In [1]: import numpy as np

In [2]: np.set_printoptions(precision=3, suppress=True, linewidth=120, sign=" ")

In [3]: def tidy(a):
   ...:     return np.round(a, 3) + 0
   ...: 

In [4]: m1 = np.load("test6.npy")

In [5]: m1
Out[5]: 
array([[ 2.3, -2. , -2. , -3. , -3. ,  1. , -2. ],
       [ 1. , -2.7, -3. , -3. , -1. , -3. ,  0. ],
       [-1. , -2. ,  3.3, -2. ,  2. ,  2. , -2. ],
       [-1. , -1. ,  0. ,  0.3, -2. ,  1. ,  3. ],
       [ 1. ,  0. ,  1. ,  3. , -0.7, -3. ,  2. ],
       [-1. ,  0. ,  0. ,  3. ,  2. ,  2.3, -1. ],
       [ 2. , -2. , -2. , -3. , -3. ,  1. , -1.7]])

In [6]: r0, r1 = m1[1], m1[5]

In [7]: r0 @ r1
Out[7]: np.float64(-18.9)

In [8]: p = (r0 @ r1) / (r0 @ r0) * r0

In [9]: tidy(r1 - p)
Out[9]: array([-0.479, -1.406, -1.562,  1.438,  1.479,  0.738, -1.   ])

In [10]: K = np.load("run11.npy")

In [11]: K
Out[11]: 
array([[-2.044, -0.086,  1.164,  0.052,  1.952],
       [-2.003, -0.062,  0.939,  0.107,  2.075],
       [-2.017,  0.124,  1.058,  0.259,  1.945],
       [-1.854,  0.01 ,  1.053, -0.016,  1.961],
       [-2.091, -0.057,  1.016, -0.028,  1.943],
       [-2.03 ,  0.063,  1.116,  0.106,  2.023],
       [-2.039, -0.016,  0.997, -0.009,  1.911],
       [-2.101,  0.089,  1.085,  0.013,  1.868],
       [-2.143,  0.02 ,  1.088,  0.077,  1.955],
       [-2.058, -0.01 ,  1.04 ,  0.007,  2.019],
       [-1.807, -0.001,  1.011,  0.098,  1.986],
       [ 1.947, -0.08 ,  0.085, -0.008,  0.845],
       [ 2.016, -0.087, -0.03 , -0.063,  1.083],
       [ 2.009,  0.03 , -0.162,  0.037,  0.981],
       [ 2.178,  0.089,  0.011, -0.018,  0.933],
       [ 2.01 , -0.033, -0.206,  0.023,  1.027],
       [ 1.98 ,  0.031, -0.101, -0.023,  1.031],
       [ 2.184,  0.077,  0.114, -0.138,  0.804],
       [ 1.995,  0.05 ,  0.108, -0.156,  1.001],
       [ 2.067,  0.137,  0.037, -0.118,  1.02 ],
       [ 2.174, -0.134,  0.01 , -0.006,  1.016],
       [ 2.064,  0.116, -0.021,  0.049,  0.927],
       [ 2.159, -1.895, -2.076, -2.015, -0.045],
       [ 2.169, -2.228, -2.043, -1.948,  0.074],
       [ 2.044, -1.962, -2.057, -2.058, -0.021],
       [ 2.025, -2.077, -1.804, -1.916, -0.068],
       [ 1.812, -1.868, -1.964, -2.021, -0.18 ],
       [ 2.158, -1.859, -2.078, -2.025,  0.069],
       [ 2.056, -1.927, -1.983, -2.119,  0.202],
       [ 2.139, -1.977, -2.106, -1.754, -0.027],
       [ 2.05 , -1.915, -1.858, -1.97 , -0.066],
       [ 1.995, -2.034, -2.139, -2.036, -0.115],
       [ 1.829, -1.896, -2.164, -2.123,  0.099]])

In [12]: O, R = np.linalg.qr(K)

In [13]: np.allclose(R.T @ R, K.T @ K)
Out[13]: True

In [14]: tidy(np.trace(O @ O.T))
Out[14]: np.float64(5.0)

In [15]: tidy(O.T @ O)
Out[15]: 
array([[ 1.,  0.,  0.,  0.,  0.],
       [ 0.,  1.,  0.,  0.,  0.],
       [ 0.,  0.,  1.,  0.,  0.],
       [ 0.,  0.,  0.,  1.,  0.],
       [ 0.,  0.,  0.,  0.,  1.]])

In [16]: tidy(abs(R[0, 0])), tidy(np.linalg.norm(K[:, 0]))
Out[16]: (np.float64(11.721), np.float64(11.721))

In [17]: tidy(np.abs(np.diag(R)))
Out[17]: array([ 11.721,   5.364,   2.504,   0.721,   1.85 ])

In [18]: data = np.diag(np.array([0, 0, -2, -3, 2, 2]))

In [19]: data
Out[19]: 
array([[ 0,  0,  0,  0,  0,  0],
       [ 0,  0,  0,  0,  0,  0],
       [ 0,  0, -2,  0,  0,  0],
       [ 0,  0,  0, -3,  0,  0],
       [ 0,  0,  0,  0,  2,  0],
       [ 0,  0,  0,  0,  0,  2]])

In [20]: # rows 0 and 1 are equal

In [21]: x0 = np.array([4, 6, 6, 8, 4, 5])

In [22]: np.linalg.norm(data @ x0) <= np.linalg.norm(data, 2) * np.linalg.norm(x0) + 1e-9
Out[22]: np.True_

In [23]: np.sign((data @ x0).round(6))
Out[23]: array([ 0,  0, -1, -1,  1,  1])

In [24]: data @ (2 * x0)
Out[24]: array([  0,   0, -24, -48,  16,  20])

In [25]: (data @ x0).argmax()
Out[25]: np.int64(5)

In [26]: vals, evecs = np.linalg.eigh(data)

In [27]: tidy(np.linalg.eigvalsh(data @ data))
Out[27]: array([ 0.,  0.,  4.,  4.,  4.,  9.])

In [28]: vals.sum(), np.trace(data)
Out[28]: (np.float64(-1.0), np.int64(-1))

In [29]: tidy(np.linalg.svd(data, compute_uv=False))
Out[29]: array([ 3.,  2.,  2.,  2.,  0.,  0.])

In [30]: evecs.T @ data @ evecs
Out[30]: 
array([[-3.,  0.,  0.,  0.,  0.,  0.],
       [ 0., -2.,  0.,  0.,  0.,  0.],
       [ 0.,  0.,  0.,  0.,  0.,  0.],
       [ 0.,  0.,  0.,  0.,  0.,  0.],
       [ 0.,  0.,  0.,  0.,  2.,  0.],
       [ 0.,  0.,  0.,  0.,  0.,  2.]])

In [31]: (vals > 1e-8).sum(), (vals < -1e-8).sum()
Out[31]: (np.int64(2), np.int64(2))

In [32]: tidy(np.linalg.eigvalsh(data + -3 * np.eye(6)))
Out[32]: array([-6., -5., -3., -3., -1., -1.])

In [33]: th = np.radians(30)

In [34]: R = np.eye(6)

In [35]: R[1, 1] = R[0, 0] = np.cos(th)

In [36]: R[1, 0], R[0, 1] = -np.sin(th), np.sin(th)

In [37]: tidy(R)
Out[37]: 
array([[ 0.866,  0.5  ,  0.   ,  0.   ,  0.   ,  0.   ],
       [-0.5  ,  0.866,  0.   ,  0.   ,  0.   ,  0.   ],
       [ 0.   ,  0.   ,  1.   ,  0.   ,  0.   ,  0.   ],
       [ 0.   ,  0.   ,  0.   ,  1.   ,  0.   ,  0.   ],
       [ 0.   ,  0.   ,  0.   ,  0.   ,  1.   ,  0.   ],
       [ 0.   ,  0.   ,  0.   ,  0.   ,  0.   ,  1.   ]])

In [38]: other = data @ R.T

In [39]: np.allclose(np.linalg.norm(data, axis=1), np.linalg.norm(other, axis=1))
Out[39]: True

In [40]: tidy(np.linalg.svd(data, compute_uv=False)), tidy(np.linalg.svd(other, compute_uv=False))
Out[40]: (array([ 3.,  2.,  2.,  2.,  0.,  0.]), array([ 3.,  2.,  2.,  2.,  0.,  0.]))

In [41]: J = np.load("layer4.npy")

In [42]: tidy(J)
Out[42]: 
array([[ 0.476, -0.113, -0.508,  0.022,  0.706, -0.07 ],
       [ 0.571,  0.321,  0.228, -0.383, -0.215, -0.571],
       [ 0.159,  0.646,  0.444,  0.386,  0.335,  0.314],
       [-0.222,  0.509, -0.586,  0.408, -0.238, -0.353],
       [-0.603,  0.257,  0.088, -0.481,  0.498, -0.289],
       [-0.095, -0.376,  0.376,  0.554,  0.198, -0.602]])

In [43]: other = np.linalg.invert(J)
Traceback (most recent call last):
  Cell In[43], line 1
    other = np.linalg.invert(J)
AttributeError: module 'numpy.linalg' has no attribute 'invert'


In [44]: other = np.linalg.inv(J)

In [45]: tidy(np.linalg.det(J) * np.linalg.det(other))
Out[45]: np.float64(1.0)

In [46]: tidy(other)
Out[46]: 
array([[ 0.476,  0.571,  0.159, -0.222, -0.603, -0.095],
       [-0.113,  0.321,  0.646,  0.509,  0.257, -0.376],
       [-0.508,  0.228,  0.444, -0.586,  0.088,  0.376],
       [ 0.022, -0.383,  0.386,  0.408, -0.481,  0.554],
       [ 0.706, -0.215,  0.335, -0.238,  0.498,  0.198],
       [-0.07 , -0.571,  0.314, -0.353, -0.289, -0.602]])

In [47]: np.allclose(other, J.T)
Out[47]: True

In [48]: tidy(np.linalg.cond(J))
Out[48]: np.float64(1.0)

In [49]: tidy(np.linalg.slogdet(J)[0])
Out[49]: np.float64(-1.0)

In [50]: other = np.array([[0, 2, -2],
    ...:     [-2, 1, 2],
    ...:     [2, 3, 2],
    ...:     [-3, -3, 2],
    ...:     [-3, -1, 3],
    ...:     [1, 3, 0]])

In [51]: tidy(np.einsum("ij,ij->i", J, J))
Out[51]: array([ 1.,  1.,  1.,  1.,  1.,  1.])

In [52]: O, evecs = np.linalg.qr(J[:, :3])[0], np.linalg.qr(J[:, 3:])[0]

In [53]: sv = np.linalg.svd(O.T @ evecs, compute_uv=False)

In [54]: tidy(np.degrees(np.arccos(sv.clip(0, 1))))
Out[54]: array([ 90.,  90.,  90.])

In [55]: (sv > 0.9).sum()
Out[55]: np.int64(0)

In [56]: W0 = np.loadtxt("w.csv", delimiter=",")

In [57]: tidy(W0)
Out[57]: 
array([[-0.069, -0.143, -0.449,  0.299,  0.31 , -0.224,  0.152,  0.1  , -0.71 ],
       [ 0.274, -0.121,  0.109, -0.116,  0.588, -0.083,  0.078, -0.721,  0.078],
       [ 0.137,  0.445, -0.009,  0.041,  0.516,  0.177,  0.469,  0.447,  0.253],
       [-0.206, -0.482, -0.168, -0.676,  0.092, -0.282,  0.267,  0.239,  0.158],
       [-0.069,  0.337, -0.095,  0.203, -0.225, -0.791,  0.242, -0.167,  0.263],
       [ 0.206,  0.588, -0.298, -0.606, -0.081, -0.014, -0.23 , -0.09 , -0.298],
       [ 0.754, -0.24 , -0.313,  0.064, -0.376,  0.12 ,  0.334, -0.007,  0.069],
       [-0.274,  0.121,  0.309, -0.135, -0.291,  0.237,  0.673, -0.285, -0.349],
       [-0.411,  0.049, -0.684,  0.095, -0.032,  0.369,  0.059, -0.309,  0.341]])

In [58]: # columns are unit length and at right angles

In [59]: O, evecs = np.linalg.qr(W0[:, :4])[0], np.linalg.qr(W0[:, 4:])[0]

In [60]: sv = np.linalg.svd(O.T @ evecs, compute_uv=False)

In [61]: tidy(np.degrees(np.arccos(sv.clip(0, 1))))
Out[61]: array([ 90.,  90.,  90.,  90.])

In [62]: tidy(sv)
Out[62]: array([ 0.,  0.,  0.,  0.])

In [63]: x0 = np.array([0, 1, 0, 0, 2, 3, 2, 0, 1])

In [64]: tidy(W0 @ np.ones(9))
Out[64]: array([-0.733,  0.086,  2.477, -1.058, -0.301, -0.822,  0.405,  0.006, -0.522])

In [65]: tidy(W0 @ np.eye(9)[7])
Out[65]: array([ 0.1  , -0.721,  0.447,  0.239, -0.167, -0.09 , -0.007, -0.285, -0.309])

In [66]: tidy((W0 * x0).sum(axis=1))
Out[66]: array([-0.6  ,  1.039,  3.198, -0.454, -1.737, -0.374,  0.105,  1.247,  1.551])

In [67]: np.linalg.norm(W0 @ x0) <= np.linalg.norm(W0, 2) * np.linalg.norm(x0) + 1e-9
Out[67]: np.True_

In [68]: tidy(np.einsum("ij,j->i", W0, x0))
Out[68]: array([-0.6  ,  1.039,  3.198, -0.454, -1.737, -0.374,  0.105,  1.247,  1.551])

In [69]: tidy(W0 @ (2 * x0))
Out[69]: array([-1.201,  2.079,  6.396, -0.908, -3.473, -0.747,  0.211,  2.494,  3.101])

In [70]: left, sv, vt = np.linalg.svd(W0, full_matrices=False)

In [71]: tidy(left.T @ W0 @ vt.T)
Out[71]: 
array([[ 1.,  0.,  0.,  0.,  0.,  0.,  0.,  0.,  0.],
       [ 0.,  1.,  0.,  0.,  0.,  0.,  0.,  0.,  0.],
       [ 0.,  0.,  1.,  0.,  0.,  0.,  0.,  0.,  0.],
       [ 0.,  0.,  0.,  1.,  0.,  0.,  0.,  0.,  0.],
       [ 0.,  0.,  0.,  0.,  1.,  0.,  0.,  0.,  0.],
       [ 0.,  0.,  0.,  0.,  0.,  1.,  0.,  0.,  0.],
       [ 0.,  0.,  0.,  0.,  0.,  0.,  1.,  0.,  0.],
       [ 0.,  0.,  0.,  0.,  0.,  0.,  0.,  1.,  0.],
       [ 0.,  0.,  0.,  0.,  0.,  0.,  0.,  0.,  1.]])

In [72]: left.shape, sv.shape, vt.shape
Out[72]: ((9, 9), (9,), (9, 9))

In [73]: np.sqrt((sv ** 2).sum()), tidy(np.linalg.norm(W0))
Out[73]: (np.float64(3.0), np.float64(3.0))

In [74]: (sv > 1e-8).sum()
Out[74]: np.int64(9)
